>>> import numpy as np
>>> import numpy.linalg as la
>>> np.set_printoptions(suppress=True, linewidth=140)
>>> arr = np.load("run7.npy")
>>> arr
array([[0, 0, 0, 0, 0],
       [0, 0, 0, 0, 1],
       [0, 0, 0, 1, 0],
       [0, 0, 1, 0, 0],
       [0, 1, 0, 0, 0]])
>>> evals, V = la.eigh(arr)
>>> x0 = np.array([0, 1, 2, 0, 1])
>>> np.round(la.eigvalsh(arr[1:, 1:]), 3)
array([-1., -1.,  1.,  1.])
>>> x0 @ arr @ x0
np.int64(2)
>>> rng = np.random.default_rng(21)
>>> labels = rng.permutation(5)
>>> labels
array([0, 1, 3, 4, 2])
>>> A2 = arr[labels][:, labels]
>>> round(float(la.det(A2)), 3), round(la.det(arr[labels]), 3)
(0.0, np.float64(0.0))
>>> np.round(np.sort(np.abs(la.eigvals(A2))), 3)
array([0., 1., 1., 1., 1.])
>>> np.abs(np.diag(la.qr(arr)[1])) > 1e-9
array([False,  True,  True,  True,  True])
>>> np.round(arr @ la.pinv(arr) @ arr, 3)
array([[0., 0., 0., 0., 0.],
       [0., 0., 0., 0., 1.],
       [0., 0., 0., 1., 0.],
       [0., 0., 1., 0., 0.],
       [0., 1., 0., 0., 0.]])
>>> np.unique(arr.round(6), axis=0).shape
(5, 5)
>>> la.lstsq(arr[:-1].T, arr[-1])[2]
np.int32(3)
>>> round(float(np.trace(la.pinv(arr) @ arr)), 3)
4.0
>>> E = np.load("out2.npy")
>>> E
array([[ 1,  0],
       [-4,  1]])
>>> evals, V = la.eig(E)
>>> evals
array([1., 1.])
>>> np.round(np.sort(la.eigvals(la.inv(E))), 3)
array([1., 1.])
>>> la.matrix_rank(E - E[0, 0] * np.eye(2))
np.int64(1)
>>> [int(la.matrix_rank(la.matrix_power(E, p))) for p in range(1, 3)]
[2, 2]
>>> (la.matrix_power((arr != 0) + (arr.T != 0) + np.eye(5), 5) > 0).astype(int)
array([[1, 0, 0, 0, 0],
       [0, 1, 0, 0, 1],
       [0, 0, 1, 1, 0],
       [0, 0, 1, 1, 0],
       [0, 1, 0, 0, 1]])
>>> round(float(la.det(arr)), 3)
0.0
>>> np.flatnonzero(la.matrix_power((arr != 0) + (arr.T != 0) + np.eye(5), 5)[3])
array([2, 3])
>>> left, sigma, vt = la.svd(E)
>>> sigma.round(3)
array([4.236, 0.236])
>>> A2 = left[:, :1] @ np.diag(sigma[:1]) @ vt[:1]
>>> la.matrix_rank(A2)
np.int64(1)
>>> round(la.norm(E - A2) / la.norm(E), 3)
np.float64(0.056)
>>> np.round(np.abs(E - A2).max(), 3)
np.float64(0.224)
>>> Q, R = la.qr(E)
>>> np.round(Q @ R, 3) + 0
array([[ 1.,  0.],
       [-4.,  1.]])
>>> np.allclose(R.T @ R, E.T @ E)
True
>>> Q.round(3)
array([[-0.243,  0.97 ],
       [ 0.97 ,  0.243]])
>>> Q.shape, R.shape
((2, 2), (2, 2))
>>> round(abs(R[0, 0]), 3), np.round(la.norm(E[:, 0]), 3)
(np.float64(4.123), np.float64(4.123))
>>> np.round(np.trace(Q @ Q.T), 3)
np.float64(2.0)
>>> W0 = np.load("data.npy")
>>> W0
array([[0, 1, 1],
       [1, 0, 1],
       [1, 1, 0]])
>>> A2 = la.invert(W0)
Traceback (most recent call last):
  File "<python-input-45>", line 1, in <module>
    A2 = la.invert(W0)
         ^^^^^^^^^
AttributeError: module 'numpy.linalg' has no attribute 'invert'
>>> A2 = W0 ** -1
Traceback (most recent call last):
  File "<python-input-46>", line 1, in <module>
    A2 = W0 ** -1
         ~~~^^~~~
ValueError: Integers to negative integer powers are not allowed.
>>> A2 = la.inv(W0)
>>> np.round(la.det(W0) * A2, 3)
array([[-1.,  1.,  1.],
       [ 1., -1.,  1.],
       [ 1.,  1., -1.]])
>>> np.round(la.inv(A2), 3)
array([[-0.,  1.,  1.],
       [ 1.,  0.,  1.],
       [ 1.,  1.,  0.]])
>>> np.round(la.slogdet(W0)[0], 3)
np.float64(1.0)
>>> A2
array([[-0.5,  0.5,  0.5],
       [ 0.5, -0.5,  0.5],
       [ 0.5,  0.5, -0.5]])
>>> x0 = np.array([3, 3, 3])
>>> rhs = W0 @ x0
>>> rhs
array([6, 6, 6])
>>> np.round(la.solve(W0, rhs + W0[:, 1]), 3)
array([3., 4., 3.])
>>> np.round(la.solve(W0, -2 * rhs), 3)
array([-6., -6., -6.])
>>> np.round(la.solve(W0, rhs), 3)
array([3., 3., 3.])
>>> evals, V = la.eig(W0)
>>> np.round(np.sort(la.eigvals(W0.T)), 3)
array([-1., -1.,  2.])
>>> np.round(np.sort(la.eigvals(la.inv(W0))), 3)
array([-1. , -1. ,  0.5])
>>> evals.round(3)
array([-1.,  2., -1.])
>>> t = np.radians(45)
>>> R = np.eye(3)
>>> R[1, 1] = R[2, 2] = np.cos(t)
>>> R[1, 2], R[2, 1] = -np.sin(t), np.sin(t)
>>> R.round(3)
array([[ 1.   ,  0.   ,  0.   ],
       [ 0.   ,  0.707, -0.707],
       [ 0.   ,  0.707,  0.707]])
>>> A2 = W0 @ R.T
>>> np.round(np.abs(A2 - W0).max(axis=0), 3)
array([0.   , 1.   , 0.707])
>>> round(la.det(R), 3), round(np.trace(R), 3)
(np.float64(1.0), np.float64(2.414))
>>> np.allclose(la.norm(W0, axis=1), la.norm(A2, axis=1))
True
>>> P = np.triu(np.array([[2, 3, 5], [-3, 3, -3], [-3, -5, -2]]), 1) + np.eye(3)
>>> A2 = P @ R @ la.inv(P)
>>> round(float(np.trace(A2)), 3), np.round(np.trace(R), 3)
(2.414, np.float64(2.414))
>>> np.round(P @ R - R @ P, 3)
array([[ 0.   ,  2.657, -3.586],
       [ 0.   , -2.121,  0.   ],
       [ 0.   ,  0.   ,  2.121]])
>>> np.round(la.det(A2), 3)
np.float64(1.0)
>>> np.round(np.poly(A2), 3)
array([ 1.   , -2.414,  2.414, -1.   ])
>>> J = np.load("layer6.npy")
>>> J
array([[ 2,  3,  3],
       [ 9, 10, 10],
       [ 9, 10, 10],
       [ 1,  2,  2],
       [ 1,  2,  2]])
>>> np.unique(J.round(6), axis=0).shape
(3, 3)
>>> left, sigma, vt = la.svd(J)
>>> np.argmax(sigma[:-1] / (sigma[1:] + 1e-6)) + 1
np.int64(2)
>>> sigma.round(3) + 0
array([24.512,  1.089,  0.   ])
>>> A2 = left[:, :2] @ np.diag(sigma[:2]) @ vt[:2]
>>> round(np.abs(J - A2).max(), 3)
np.float64(0.0)
>>> left, sigma, vt = la.svd(J)
>>> V = vt[:(sigma > 1e-8).sum()]
>>> x0 = J[3] + 3 * J[2] + rng.integers(2) * np.eye(3)[1]
>>> x0
array([28., 33., 32.])
>>> np.allclose(V.T @ V @ x0, x0)
False
>>> rk = la.matrix_rank(J)
>>> rk
np.int64(2)
>>> null = la.svd(J)[2][rk:].T
>>> np.round(null @ null.T, 3)
array([[ 0. ,  0. ,  0. ],
       [ 0. ,  0.5, -0.5],
       [ 0. , -0.5,  0.5]])
>>> np.round(null[:, 0] / null[np.abs(null[:, 0]).round(6).argmax(), 0], 3)
array([-0.,  1., -1.])
>>> [int(la.matrix_rank(J[:i])) for i in range(1, len(J) + 1)]
[1, 2, 2, 2, 2]
>>> feats = np.array([[5, 0, 1, 0], [0, 5, 0, 5], [2, 0, 2, 0], [0, 4, 0, -4]])
>>> Q, V = la.qr(feats[:, :2])[0], la.qr(feats[:, 2:])[0]
>>> sigma = la.svd(Q.T @ V, compute_uv=False)
>>> sigma.round(3)
array([0.747, 0.22 ])
>>> (sigma > 0.9).sum()
np.int64(0)
>>> np.round(la.norm(Q @ Q.T - V @ V.T, 2), 3)
np.float64(0.976)
>>> np.round(np.sort(la.eigvals(feats).real), 3)
array([-5.844,  1.438,  5.562,  6.844])
>>> np.flatnonzero(la.matrix_power((feats != 0) + (feats.T != 0) + np.eye(4), 4)[3])
array([1, 3])
>>> feats @ feats
array([[27,  0,  7,  0],
       [ 0, 45,  0,  5],
       [14,  0,  6,  0],
       [ 0,  4,  0, 36]])
>>> (feats != 0).astype(int)
array([[1, 0, 1, 0],
       [0, 1, 0, 1],
       [1, 0, 1, 0],
       [0, 1, 0, 1]])
>>> np.round(la.det(feats), 3)
np.float64(-320.0)
>>> M = np.load("x.npy")
>>> M
array([[-1.406,  8.198,  0.019,  8.197],
       [-0.915,  5.506,  0.   ,  5.492],
       [ 0.082, -0.471, -0.015, -0.504],
       [-1.395,  8.384,  0.028,  8.408],
       [ 0.354, -2.081,  0.025, -2.066],
       [ 0.209, -1.103,  0.021, -1.066],
       [-1.106,  6.566,  0.028,  6.588],
       [-1.936, 11.325,  0.017, 11.352],
       [ 0.982, -5.877,  0.004, -5.886],
       [ 0.619, -3.792,  0.024, -3.83 ],
       [-1.245,  7.687,  0.036,  7.685],
       [ 0.303, -1.648,  0.018, -1.66 ],
       [ 0.131, -0.6  , -0.006, -0.597],
       [-1.533,  9.292,  0.003,  9.309],
       [ 0.212, -1.386, -0.012, -1.413],
       [-0.278,  1.831,  0.021,  1.822],
       [ 0.445, -2.568, -0.02 , -2.546],
       [-1.168,  7.1  ,  0.004,  7.083],
       [-0.277,  1.824, -0.007,  1.809],
       [-0.924,  5.527,  0.013,  5.528],
       [-0.267,  1.71 , -0.003,  1.654],
       [-0.33 ,  2.018, -0.013,  2.039]])
>>> Xc = (M - M.mean(axis=0)) / M.std(axis=0)
>>> np.argwhere(np.abs(Xc) > 2)
array([], shape=(0, 2), dtype=int64)
>>> coef = la.lstsq(np.delete(Xc, 1, axis=1), Xc[:, 1])[0]
>>> np.abs(coef).argmax()
np.int64(2)
>>> Xc = M - M.mean(axis=0)
>>> V = la.svd(Xc)[2][:1]
>>> A2 = Xc - Xc @ V.T @ V
>>> la.norm(A2, axis=1).round(6).argmax()
np.int64(10)
>>> round(la.norm(A2) / la.norm(Xc), 3)
np.float64(0.004)
>>> x0 = np.array([-1, 2, 0, 1])
>>> rhs = M @ x0
>>> coef, lr = np.zeros(4), 1 / la.norm(M, 2) ** 2
>>> for i in range(200):
...     coef -= lr * M.T @ (M @ coef - rhs)
...     if i % 50 == 0: print(i, round(la.norm(M @ coef - rhs), 3))
... 
0 0.094
50 0.094
100 0.094
150 0.094
>>> coef.round(3)
array([-0.262,  1.561,  0.002,  1.562])
>>> W2 = M[[17, 12]].astype(float)
>>> for _ in range(4):
...     labels = la.norm(M[:, None] - W2, axis=-1).argmin(axis=1)
...     W2 = np.array([M[labels == j].mean(axis=0) for j in range(2)])
... 
>>> labels
array([0, 0, 1, 0, 1, 1, 0, 0, 1, 1, 0, 1, 1, 0, 1, 1, 1, 0, 1, 0, 1, 1])
>>> np.round(W2[1] - W2[0], 3)
array([ 1.46 , -8.666, -0.014, -8.68 ])
>>> W2.round(3)
array([[-1.292,  7.732,  0.016,  7.738],
       [ 0.168, -0.934,  0.003, -0.942]])
>>> mat = np.load("test8.npy")
>>> mat
array([[4, 4],
       [4, 8]])
>>> evals, V = la.eig(mat)
>>> round(np.prod(evals), 3)
np.float64(16.0)
>>> np.round(np.sort(la.eigvals(la.inv(mat))), 3)
array([0.095, 0.655])
>>> np.round(mat @ V[:, 0] - evals[0] * V[:, 0], 3) + 0
array([0., 0.])
>>> evals.round(3)
array([ 1.528, 10.472])
>>> np.round(np.sort(la.eigvals(mat @ mat)), 3)
array([  2.334, 109.666])
>>> np.round(np.sort(la.eigvals(mat.T)), 3)
array([ 1.528, 10.472])
>>> t = np.radians(45)
>>> R = np.eye(2)
>>> R[0, 0] = R[1, 1] = np.cos(t)
>>> R[0, 1], R[1, 0] = -np.sin(t), np.sin(t)
>>> R.round(3)
array([[ 0.707, -0.707],
       [ 0.707,  0.707]])
>>> A2 = mat @ R.T
>>> np.round(la.svd(mat, compute_uv=False), 3), np.round(la.svd(A2, compute_uv=False), 3)
(array([10.472,  1.528]), array([10.472,  1.528]))
>>> P = np.triu(np.array([[-1, -2], [-1, -3]]), 1) + np.eye(2)
>>> A2 = P @ mat @ la.inv(P)
>>> la.matrix_rank(A2)
np.int64(2)
>>> np.round(np.poly(A2), 3)
array([  1., -12.,  16.])
>>> x0 = np.ones(2)
>>> for _ in range(5):
...     x0 = mat @ x0
...     x0 /= la.norm(x0)
...     print(round(x0 @ mat @ x0, 3))
... 
10.462
10.472
10.472
10.472
10.472
>>> np.round(la.eigvalsh(mat)[-1], 3)
np.float64(10.472)
>>> f = np.array([-1, 1])
>>> A2 = mat + np.outer(f, np.eye(2)[0])
>>> round(float(la.det(A2) / la.det(mat)), 3), np.round(1 + la.solve(mat, f)[0], 3)
(0.25, np.float64(0.25))
